$ python3 -q
>>> import numpy as np
>>> import numpy.linalg as la
>>> np.set_printoptions(precision=3, suppress=True, linewidth=140)
>>> W0 = np.load("m.npy")
>>> print(W0)
[[-2  3  0  1  0]
 [ 0 -2 -2  0  0]
 [ 0  0  2 -3 -1]
 [ 0  0  0  1  0]
 [ 0  0  0  0 -3]]
>>> print(np.poly(W0))
[  1.   4.  -3. -22.  -4.  24.]
>>> print(np.kron(np.eye(2, dtype=int), W0))
[[-2  3  0  1  0  0  0  0  0  0]
 [ 0 -2 -2  0  0  0  0  0  0  0]
 [ 0  0  2 -3 -1  0  0  0  0  0]
 [ 0  0  0  1  0  0  0  0  0  0]
 [ 0  0  0  0 -3  0  0  0  0  0]
 [ 0  0  0  0  0 -2  3  0  1  0]
 [ 0  0  0  0  0  0 -2 -2  0  0]
 [ 0  0  0  0  0  0  0  2 -3 -1]
 [ 0  0  0  0  0  0  0  0  1  0]
 [ 0  0  0  0  0  0  0  0  0 -3]]
>>> q, R = la.qr(W0)
>>> print(q @ R)
[[-2.  3.  0.  1.  0.]
 [ 0. -2. -2.  0.  0.]
 [ 0.  0.  2. -3. -1.]
 [ 0.  0.  0.  1.  0.]
 [ 0.  0.  0.  0. -3.]]
>>> print(np.trace(q @ q.T))
5.0
>>> proj = np.triu(np.array([[-2, 2, -1, 2, 0],
...     [-1, -2, 0, 1, -2],
...     [0, 2, -1, 3, -1],
...     [-2, -1, 1, -2, 0],
...     [3, -3, 0, 1, -1]]), 1) + np.eye(5)
>>> M2 = proj @ W0 @ la.inv(proj)
>>> print(M2)
[[-2.  3. -8. 31. -1.]
 [ 0. -2. -2.  9.  0.]
 [ 0.  0.  2. -6.  4.]
 [ 0.  0.  0.  1.  0.]
 [ 0.  0.  0.  0. -3.]]
>>> print(la.matrix_rank(M2))
5
>>> print(np.poly(M2))
[  1.   4.  -3. -22.  -4.  24.]
>>> print(proj @ W0 - W0 @ proj)
[[ 0.  0. -8.  6.  7.]
 [ 0.  0.  0.  9.  0.]
 [ 0.  0.  0. -3.  5.]
 [ 0.  0.  0.  0.  0.]
 [ 0.  0.  0.  0.  0.]]
>>> x = np.array([-1, 1, 2, 0, -2])
>>> rhs = W0 @ x
>>> print(rhs)
[ 5 -6  6  0  6]
>>> print(la.solve(W0, W0[:, 2]))
[-0. -0.  1.  0. -0.]
>>> print(la.solve(W0, rhs + W0[:, 4]))
[-1.  1.  2.  0. -1.]
>>> print(la.solve(W0, 4 * rhs))
[-4.  4.  8.  0. -8.]
>>> print(np.round(la.solve(W0.T, W0[2]), 3) + 0)
[0. 0. 1. 0. 0.]
>>> K = np.load("block7.npy")
>>> print(K)
[[0.333 0.    0.333 0.333]
 [0.    1.    0.    0.   ]
 [0.    0.    1.    0.   ]
 [0.    0.    0.    1.   ]]
>>> evals, evecs = la.eig(K)
>>> print(np.sort(la.eigvals(K.T)))
[0.333 1.    1.    1.   ]
>>> print(round(float(np.prod(evals)), 3))
0.333
>>> print(np.sort(np.abs(la.eigvals(K)))[::-1])
[1.    1.    1.    0.333]
>>> print(K @ np.ones(4))
[1. 1. 1. 1.]
>>> print(la.matrix_power(K, 2))
[[0.111 0.    0.444 0.444]
 [0.    1.    0.    0.   ]
 [0.    0.    1.    0.   ]
 [0.    0.    0.    1.   ]]
>>> pr = np.eye(4)[3]
>>> for _ in range(4):
...     pr = pr @ K
...     print(pr.round(3))
... 
[0. 0. 0. 1.]
[0. 0. 0. 1.]
[0. 0. 0. 1.]
[0. 0. 0. 1.]
>>> print(K @ K)
[[0.111 0.    0.444 0.444]
 [0.    1.    0.    0.   ]
 [0.    0.    1.    0.   ]
 [0.    0.    0.    1.   ]]
>>> print((K != 0).astype(int))
[[1 0 1 1]
 [0 1 0 0]
 [0 0 1 0]
 [0 0 0 1]]
>>> print(np.sort(la.eigvals(K).real))
[0.333 1.    1.    1.   ]
>>> print((la.matrix_power((K != 0) + (K.T != 0) + np.eye(4), 4) > 0).astype(int))
[[1 0 1 1]
 [0 1 0 0]
 [1 0 1 1]
 [1 0 1 1]]
>>> print(round(float(np.einsum("ii->", K)), 3))
3.333
>>> print(la.eigvals(K))
[0.333 1.    1.    1.   ]
>>> print(np.poly(K))
[ 1.    -3.333  4.    -2.     0.333]
>>> print(round(float(la.det(K[::-1])), 3))
0.333
